In [1]: import numpy as np

In [2]: np.set_printoptions(precision=1, suppress=True, linewidth=160, sign=" ")

In [3]: q, _ = np.linalg.qr(np.array([[-0.8, -0.8, 1.9, 0.2],
   ...:     [0.1, 0.6, -2.1, 1.2],
   ...:     [-1.1, -1.0, 0.8, 0.2],
   ...:     [-0.2, -0.4, -0.5, -0.4]]))

In [4]: mat = 4 * q

In [5]: mat
Out[5]: 
array([[-2.3,  0.1,  1.9,  2.6],
       [ 0.3, -3.7, -1.1,  1.1],
       [-3.2, -0.6, -0.9, -2.1],
       [-0.6,  1.5, -3.2,  1.8]])

In [6]: np.linalg.eigvals(mat)
Out[6]: array([ 4. +0.j , -2.6+3.1j, -2.6-3.1j, -4. +0.j ])

In [7]: np.round(np.einsum("ii->", mat), 1)
Out[7]: np.float64(-5.1)

In [8]: round(float(np.einsum("ij,ji->", mat, mat)), 1)
Out[8]: 26.1

In [9]: np.kron(np.eye(2, dtype=int), mat)
Out[9]: 
array([[-2.3,  0.1,  1.9,  2.6, -0. ,  0. ,  0. ,  0. ],
       [ 0.3, -3.7, -1.1,  1.1,  0. , -0. , -0. ,  0. ],
       [-3.2, -0.6, -0.9, -2.1, -0. , -0. , -0. , -0. ],
       [-0.6,  1.5, -3.2,  1.8, -0. ,  0. , -0. ,  0. ],
       [-0. ,  0. ,  0. ,  0. , -2.3,  0.1,  1.9,  2.6],
       [ 0. , -0. , -0. ,  0. ,  0.3, -3.7, -1.1,  1.1],
       [-0. , -0. , -0. , -0. , -3.2, -0.6, -0.9, -2.1],
       [-0. ,  0. , -0. ,  0. , -0.6,  1.5, -3.2,  1.8]])

In [10]: rng = np.random.default_rng(7381)

In [11]: arr = rng.normal(size=(16, 3))

In [12]: arr = 20 * arr / np.linalg.norm(arr, axis=1, keepdims=True)

In [13]: arr
Out[13]: 
array([[ -1. , -16.1,  11.8],
       [ -4.2,  12.9,  14.7],
       [ -5.9, -13. ,  14. ],
       [ -2.9, -16.6, -10.8],
       [-10.7, -13.6,  10. ],
       [ -4. ,  10.2,  16.7],
       [ 11.4,   5.4,  15.5],
       [-19.5,  -2.6,   3.8],
       [ -6.4, -18.5,   4.2],
       [  4.8,  -3.1, -19.2],
       [ -0.5,  -2.8, -19.8],
       [ 16. ,  10.2,  -6.3],
       [  9.8,   1. , -17.4],
       [ 11.2,   1.3, -16.5],
       [ 11.8,  -4.8, -15.4],
       [ 13.3,   9.9,  11.2]])

In [14]: np.round(np.linalg.norm(arr, "nuc"), 1)
Out[14]: np.float64(133.1)

In [15]: round(float(arr[7] @ arr[3]), 1)
Out[15]: 59.1

In [16]: lab = arr[:, 0] > np.median(arr[:, 0])

In [17]: r0 = arr[lab].mean(axis=0) - arr[~lab].mean(axis=0)

In [18]: round(float((((arr - arr.mean(axis=0)) @ r0 > 0) == lab).mean()), 1)
Out[18]: 0.9

In [19]: print(((arr - arr.mean(axis=0)) @ r0 > 0).astype(int))
[ 0  0  0  0  0  0  0  0  0  1  1  1  1  1  1  1]

In [20]: r0
Out[20]: array([ 16.6,   9.3, -16.6])

In [21]: dist = np.linalg.norm(arr[:, None] - arr[None], axis=-1)

In [22]: np.linalg.matrix_rank(dist ** 2)
Out[22]: np.int64(4)

In [23]: dist[3]
Out[23]: array([ 22.7,  39. ,  25.2,   0. ,  22.4,  38.4,  37.1,  26.1,  15.4,  17.7,  16.7,  33.1,  22.7,  23.5,  19.4,  38. ])

In [24]: x = np.array([-6, 9, 0])

In [25]: h = np.maximum(arr @ x, 0)

In [26]: print(h)
[   0.   141.6    0.     0.     0.   116.3    0.    93.7    0.     0.     0.     0.     0.     0.     0.     9.2]

In [27]: arr.T @ h
Out[27]: array([-2768.7,  2870.4,  4474.5])

In [28]: Z = arr[[14, 13]].astype(float)

In [29]: for _ in range(3):
    ...:     lab = np.linalg.norm(arr[:, None] - Z, axis=-1).argmin(axis=1)
    ...:     Z = np.array([arr[lab == j].mean(axis=0) for j in range(2)])
    ...: 

In [30]: lab
Out[30]: array([ 0,  1,  0,  0,  0,  1,  1,  0,  0,  1,  1,  1,  1,  1,  1,  1])

In [31]: np.abs(Z[1] - Z[0]).argmax()
Out[31]: np.int64(1)

In [32]: Z[1] - Z[0]
Out[32]: array([14.7, 17.4, -9.2])

In [33]: lab = rng.integers(0, 3, 2)

In [34]: J = (lab[:, None] == lab) * 3 + np.eye(2)

In [35]: J
Out[35]: 
array([[ 4.,  0.],
       [ 0.,  4.]])

In [36]: lab = rng.permutation(2)

In [37]: print(lab)
[ 0  1]

In [38]: M2 = J[lab][:, lab]

In [39]: np.diag(M2)
Out[39]: array([ 4.,  4.])

In [40]: np.allclose(M2, J)
Out[40]: True

In [41]: print(M2)
[[ 4.  0.]
 [ 0.  4.]]

In [42]: round(float(np.linalg.det(M2)), 1), np.round(np.linalg.det(J[lab]), 1)
Out[42]: (16.0, np.float64(16.0))

In [43]: q, _ = np.linalg.qr(np.array([[0.7, -1.7], [2.6, 0.7], [-0.4, -1.4], [0.9, 1.2]]))

In [44]: E = q @ q.T

In [45]: E
Out[45]: 
array([[ 0.6,  0.2,  0.4, -0.2],
       [ 0.2,  0.8, -0.1,  0.3],
       [ 0.4, -0.1,  0.3, -0.2],
       [-0.2,  0.3, -0.2,  0.2]])

In [46]: M2 = E / np.linalg.norm(E, axis=1, keepdims=True)

In [47]: cov = M2 @ M2.T

In [48]: (cov - 2 * np.eye(4)).round(6).argmax(axis=1)
Out[48]: array([ 2,  3,  0,  1])

In [49]: cov[2]
Out[49]: array([ 0.8, -0.3,  1. , -0.9])
